$ python3 -q
>>> import numpy as np
>>> import numpy.linalg as la
>>> np.set_printoptions(suppress=True, linewidth=160)
>>> rd = lambda a: np.round(a, 3) + 0
>>> W0 = np.load("w.npy")
>>> W0
array([[ 7.11 , -2.492, -1.186,  4.71 ,  4.498,  1.864, -0.704],
       [-5.083,  4.752,  8.099, -8.262,  0.465,  6.882, 11.325],
       [ 7.886, -0.577, -1.11 ,  3.232,  3.194,  1.59 ,  1.893],
       [ 7.742, -4.209, -0.015,  5.007,  1.76 ,  0.585,  0.385],
       [ 6.912, -2.689, -2.049, -5.699, -2.445,  2.695,  2.507],
       [ 7.932, -0.391, -1.897,  2.71 ,  2.045,  2.57 , -0.898],
       [ 8.134, -0.964, -2.212, -3.904, -1.031,  2.338,  2.751],
       [-3.595,  3.35 ,  9.348, -7.727, -2.174,  6.044, 12.627],
       [ 7.591, -3.355,  0.963,  3.827,  2.305,  0.552,  0.607],
       [ 9.694, -2.841, -2.005,  4.246,  3.58 ,  2.868, -0.011],
       [ 6.09 , -0.437, -2.985, -2.618, -1.201,  3.235,  2.157],
       [-3.59 ,  3.637,  9.377, -7.383, -3.203,  7.961, 10.417],
       [ 6.279, -3.054, -3.645, -3.294, -1.124,  4.182,  2.21 ],
       [-2.554,  2.731, 10.797, -7.778, -2.126,  8.851, 11.906],
       [ 6.979, -0.086, -2.908, -4.011, -3.712,  2.381,  1.939],
       [ 9.385, -0.977, -1.239,  4.549,  5.038,  3.396,  1.232]])
>>> other = np.c_[W0[:, :6] @ np.array([[1, 0, 0, 0, 1, 3],
...     [2, 2, 1, 2, 2, 2],
...     [2, 3, 2, 0, 0, 0],
...     [2, 1, 1, 0, 0, 0],
...     [3, 2, 1, 3, 1, 0],
...     [2, 1, 2, 1, 2, 1]]), np.array([-1, 3, 1, 0, -1, -2, 3, -1, -1, 0, 2, -2, -1, 3, -2, 2])]
>>> rd(other)
array([[ 26.396,   7.028,   8.072,  10.374,  10.352,  18.21 ,  -1.   ],
       [ 19.254,  33.351,  26.917,  17.781,  18.65 ,   1.137,   3.   ],
       [ 23.738,   6.726,   6.809,  10.018,  13.106,  24.094,   1.   ],
       [ 15.758,   0.649,   3.698,  -2.553,   2.254,  15.393,   0.   ],
       [-15.907, -19.419,  -9.541, -10.018,   4.479,  18.053,  -1.   ],
       [ 20.051,   2.897,   5.71 ,   7.923,  14.335,  25.584,  -2.   ],
       [ -4.443, -12.192,  -5.647,  -2.683,   9.851,  24.812,   3.   ],
       [ 11.913,  28.713,  24.233,   6.222,  13.019,   1.959,  -1.   ],
       [ 18.48 ,   5.168,   5.807,   0.757,   4.29 ,  16.615,  -1.   ],
       [ 24.97 ,   2.577,   6.711,   7.926,  13.328,  26.268,   0.   ],
       [ -3.123, -11.614,  -3.756,  -1.242,  10.485,  20.631,   2.   ],
       [ 13.985,  29.577,  27.727,   5.626,  16.403,   4.465,  -2.   ],
       [ -8.715, -18.403,  -6.398,  -5.298,   7.411,  16.911,  -1.   ],
       [ 20.27 ,  34.674,  32.123,   7.935,  18.484,   6.651,   3.   ],
       [-13.405, -17.95 ,  -8.863,  -8.927,   7.857,  23.146,  -2.   ],
       [ 35.957,  12.35 ,  12.924,  16.556,  19.261,  29.597,   2.   ]])
>>> la.matrix_rank(np.c_[W0, other])
np.int64(8)
>>> print(la.matrix_rank(other))
7
>>> C = np.array([[0.3, -0.8, 0.4, -1.8, 1.6],
...     [0.2, 0.5, 0.8, -1.8, 1.5],
...     [-1.0, 0.5, 0.0, -2.0, -0.5]])
>>> rng = np.random.default_rng(42)
>>> mat = np.array([[-1, 3, 1],
...     [-2, -2, 3],
...     [1, -1, 0],
...     [0, 2, 2],
...     [-2, 1, -1],
...     [-2, 0, 1],
...     [0, -3, -1],
...     [-3, -3, 3],
...     [3, 1, -3],
...     [-1, 3, 3],
...     [-2, -3, -2],
...     [-2, 1, 2],
...     [3, 2, -1],
...     [-2, -2, 1],
...     [-1, -2, 2],
...     [0, -3, -3],
...     [-1, 2, -2],
...     [-1, 3, 2],
...     [3, -1, -1],
...     [2, 2, 3],
...     [2, -2, 3]]) @ C + 0.1 * rng.normal(size=(21, 5))
>>> print(rd(mat))
[[ -0.67    2.696   2.075  -5.506   2.205]
 [ -4.13    2.113  -2.432   1.198  -7.785]
 [  0.188  -1.222  -0.393   0.113   0.147]
 [ -1.686   2.037   1.504  -7.512   1.995]
 [  0.582   1.532   0.122   3.785  -1.243]
 [ -1.635   2.153  -0.763   1.641  -3.657]
 [  0.614  -2.041  -2.451   7.319  -3.938]
 [ -4.387   2.389  -3.684   4.718 -10.735]
 [  4.174  -3.346   1.933  -1.177   7.812]
 [ -2.678   3.887   2.022  -9.532   1.407]
 [  0.829  -0.837  -3.346  12.968  -6.747]
 [ -2.464   3.072   0.149  -2.287  -2.603]
 [  2.132  -1.933   2.816  -6.941   8.371]
 [ -1.921   1.065  -2.446   5.286  -6.719]
 [ -2.828   0.687  -2.092   1.45   -5.586]
 [  2.469  -3.043  -2.384  11.463  -3.031]
 [  2.146   0.734   1.164   2.162   2.28 ]
 [ -1.651   3.253   2.001  -7.552   1.945]
 [  1.767  -3.41    0.358  -1.608   3.631]
 [ -2.145   0.768   2.3   -13.16    4.609]
 [ -2.838  -0.97   -0.836  -5.926  -1.393]]
>>> Ac = (mat - mat.mean(axis=0)) / mat.std(axis=0)
>>> print(np.argwhere(np.abs(Ac) > 2))
[[ 8  0]
 [10  3]]
>>> c = la.lstsq(np.delete(Ac, 1, axis=1), Ac[:, 1])[0]
>>> rd(1 - np.var(Ac[:, 1] - np.delete(Ac, 1, axis=1) @ c))
np.float64(0.992)
>>> np.abs(c).argmax()
np.int64(1)
